$ python -q
>>> import numpy as np
>>> from numpy import linalg as LA
>>> np.set_printoptions(suppress=True, linewidth=140)
>>> feats = np.loadtxt("case15.csv", delimiter=",")
>>> print(feats)
[[2. 1. 1. 2. 1. 2. 2. 0.]
 [1. 2. 1. 1. 2. 1. 2. 2.]
 [1. 1. 2. 1. 1. 2. 1. 2.]
 [2. 1. 1. 2. 1. 1. 2. 1.]
 [1. 2. 1. 1. 2. 1. 1. 2.]
 [2. 1. 2. 1. 1. 2. 1. 1.]
 [2. 2. 1. 2. 1. 1. 2. 1.]
 [0. 2. 2. 1. 2. 1. 1. 2.]]
>>> w, vecs = LA.eigh(feats)
>>> w.round(2)
array([-0.95, -0.77, -0.46,  0.46,  0.84,  2.21,  3.39, 11.27])
>>> np.unique(w.round(6) + 0, return_counts=True)[1]
array([1, 1, 1, 1, 1, 1, 1, 1])
>>> np.round(vecs @ np.diag(w) @ vecs.T, 2) + 0
array([[2., 1., 1., 2., 1., 2., 2., 0.],
       [1., 2., 1., 1., 2., 1., 2., 2.],
       [1., 1., 2., 1., 1., 2., 1., 2.],
       [2., 1., 1., 2., 1., 1., 2., 1.],
       [1., 2., 1., 1., 2., 1., 1., 2.],
       [2., 1., 2., 1., 1., 2., 1., 1.],
       [2., 2., 1., 2., 1., 1., 2., 1.],
       [0., 2., 2., 1., 2., 1., 1., 2.]])
>>> np.abs(vecs[:, -1]).round(6).argmax()
np.int64(1)
>>> print(np.round(vecs.T @ feats @ vecs, 2) + 0)
[[-0.95  0.    0.    0.    0.    0.    0.    0.  ]
 [ 0.   -0.77  0.    0.    0.    0.    0.    0.  ]
 [ 0.    0.   -0.46  0.    0.    0.    0.    0.  ]
 [ 0.    0.    0.    0.46  0.    0.    0.    0.  ]
 [ 0.    0.    0.    0.    0.84  0.    0.    0.  ]
 [ 0.    0.    0.    0.    0.    2.21  0.    0.  ]
 [ 0.    0.    0.    0.    0.    0.    3.39  0.  ]
 [ 0.    0.    0.    0.    0.    0.    0.   11.27]]
>>> print(np.round(LA.svd(feats, compute_uv=False), 2))
[11.27  3.39  2.21  0.95  0.84  0.77  0.46  0.46]
>>> w.sum(), np.trace(feats)
(np.float64(16.0), np.float64(16.0))
>>> np.round(LA.eigvalsh(feats @ feats), 2)
array([  0.21,   0.22,   0.6 ,   0.7 ,   0.9 ,   4.9 ,  11.49, 126.98])
>>> w, vecs = LA.eigh(feats)
>>> vec = np.array([4, 2, 5, 6, 3, 7, 4, 7])
>>> np.round(LA.eigvalsh(feats[1:, 1:]), 2)
array([-0.8 , -0.51,  0.38,  0.55,  2.06,  2.25, 10.07])
>>> arr = np.load("mat.npy")
>>> arr
array([[-0.3,  1. , -0.2,  0. ,  0.2,  0.4, -2.1,  0.8],
       [ 0.8, -0.6,  0.7, -1. , -0.8, -0.4, -0.1,  1. ],
       [ 0. ,  0.2,  0.2, -0.3, -0.3, -0.9,  0.4, -1.7],
       [ 1.1, -1.4,  0. ,  0.6,  0.1,  0.7, -0.1, -1.1],
       [-0.3, -0.1, -0.9, -0.4,  0.4,  0. ,  0.3, -2. ],
       [ 0.7,  0.8,  1. , -1.1,  0.1, -0.6,  0. , -1.1],
       [-0.4, -1.8, -2.1, -0.2, -1.8, -0.8,  1.6,  1.2],
       [-2.4,  1.3,  0.5, -1.1, -0.5,  0.2, -1.5,  0.8],
       [-0.9, -0.1, -0.9, -0.9, -0.9, -0.6,  0.5,  0.2],
       [ 0.1,  0.1, -0.7, -0.6, -1.1,  0.1, -1.3,  0.8],
       [-0.5,  2.7, -1.6, -2.7,  0.3,  0.1,  0.1,  0.4],
       [ 0.6, -2.1, -0.4, -0.4,  0.3,  0.4, -0.7,  0.5],
       [ 0.9,  0.3, -0.8, -0.4,  0.6,  0.9,  1.3,  2.2],
       [-1.9,  0. , -1.1,  0.8, -0.3, -1.5, -0.9, -0.2],
       [-1.3,  0.4,  1.1,  1.2, -0.1, -0.6,  0.5,  1.3],
       [ 0.8,  1. ,  0.5, -1.5,  0.3,  1.2, -0.3,  1.8],
       [-0.4,  1.2,  0.7, -0.3,  0.2, -0.6, -1.6, -1. ],
       [-0.2,  0.2, -1.4,  1. ,  0.1,  0.6, -0.4,  0.1],
       [ 0.1, -1.4,  0.5,  0.1,  0.1, -0.3,  1.3, -1. ],
       [-1.5, -1.6,  2. , -0.6, -0.8, -1.9, -0.4,  2.1],
       [-0.7, -0.1, -0.8,  0.7,  2.4, -1.3, -1.6,  0. ],
       [ 0.7, -0.5, -0.3,  1. , -0.7,  0. , -1. , -1.8],
       [-0.3,  0.3, -0.6, -0.9,  2.2,  1. ,  1.7,  2.3],
       [ 0.9, -0.4, -0.3,  0.7, -0.4, -1.1,  1.4, -0.8],
       [-0.1, -1.1, -1.5,  0. , -0.7,  0. ,  0.7, -0.5],
       [-0.2, -1. ,  0.7,  0.6, -0.5, -0.7,  0. ,  1.2],
       [-1.3,  0. ,  0.5, -0.4, -1.1, -0.3,  1.3, -0.3],
       [ 1. ,  1. ,  0.6,  0. ,  1.2,  0.5,  0. , -1.1],
       [ 0.8,  1.1,  1.6, -1.2, -0.1, -2.1, -0.4,  0.4],
       [-0.7,  1.7, -0.5, -0.4, -1.5,  0.4,  0.2, -0.8],
       [-0.6,  0.3,  0.8,  0. , -1. ,  0.4, -1.3,  0.3],
       [-0.1, -0.6, -2.2,  1.6,  0.7,  1.6, -0.1, -2.1],
       [-1.1, -0.2, -0.3, -0.4,  1.8, -1.3, -1.6, -1.2],
       [-1.7,  0.5, -0.3,  0.2,  0.5,  1.5, -1.1, -1.9],
       [ 0.9,  0.6,  0. ,  0.5, -0.3,  0.8,  0.2, -0.2],
       [-0.7,  0.2,  3.1,  1.3, -0.7,  2.4,  0.2,  1.1],
       [ 2.1, -3.9, -1.2, -2.7,  4.5,  1.5, -2.1,  1.2],
       [ 0.7, -3. , -0.5, -1.2, -0.1, -2.2,  0.8, -1.2]])
>>> Xs = arr - arr.mean(axis=0)
>>> U, sv, Vt = LA.svd(Xs, full_matrices=False)
>>> sv.round(2)
array([9.24, 8.19, 7.77, 6.65, 6.29, 5.73, 4.5 , 3.82])
>>> np.round(sv ** 2 / (sv ** 2).sum(), 2)
array([0.23, 0.18, 0.17, 0.12, 0.11, 0.09, 0.06, 0.04])
>>> np.abs(U[:, 0]).argmax()
np.int64(36)
>>> np.round(np.abs(Vt[-1]), 2)
array([0.56, 0.27, 0.24, 0.52, 0.02, 0.37, 0.23, 0.3 ])
>>> print(np.round((sv ** 2).sum() ** 2 / (sv ** 4).sum(), 2))
6.43
>>> np.round(Xs.mean(axis=0), 2) + 0
array([0., 0., 0., 0., 0., 0., 0., 0.])
>>> print(np.searchsorted(np.cumsum(sv ** 2) / (sv ** 2).sum(), 0.9) + 1)
6
>>> np.abs(Vt[0]).argmax()
np.int64(1)
>>> (np.sign(U[:, 0]) == np.sign(U[0, 0])).astype(int)
array([1, 0, 1, 0, 0, 1, 0, 1, 1, 1, 1, 0, 0, 1, 1, 0, 1, 0, 0, 1, 0, 1, 0, 1, 0, 1, 1, 0, 1, 1, 1, 0, 0, 1, 1, 1, 0, 0])
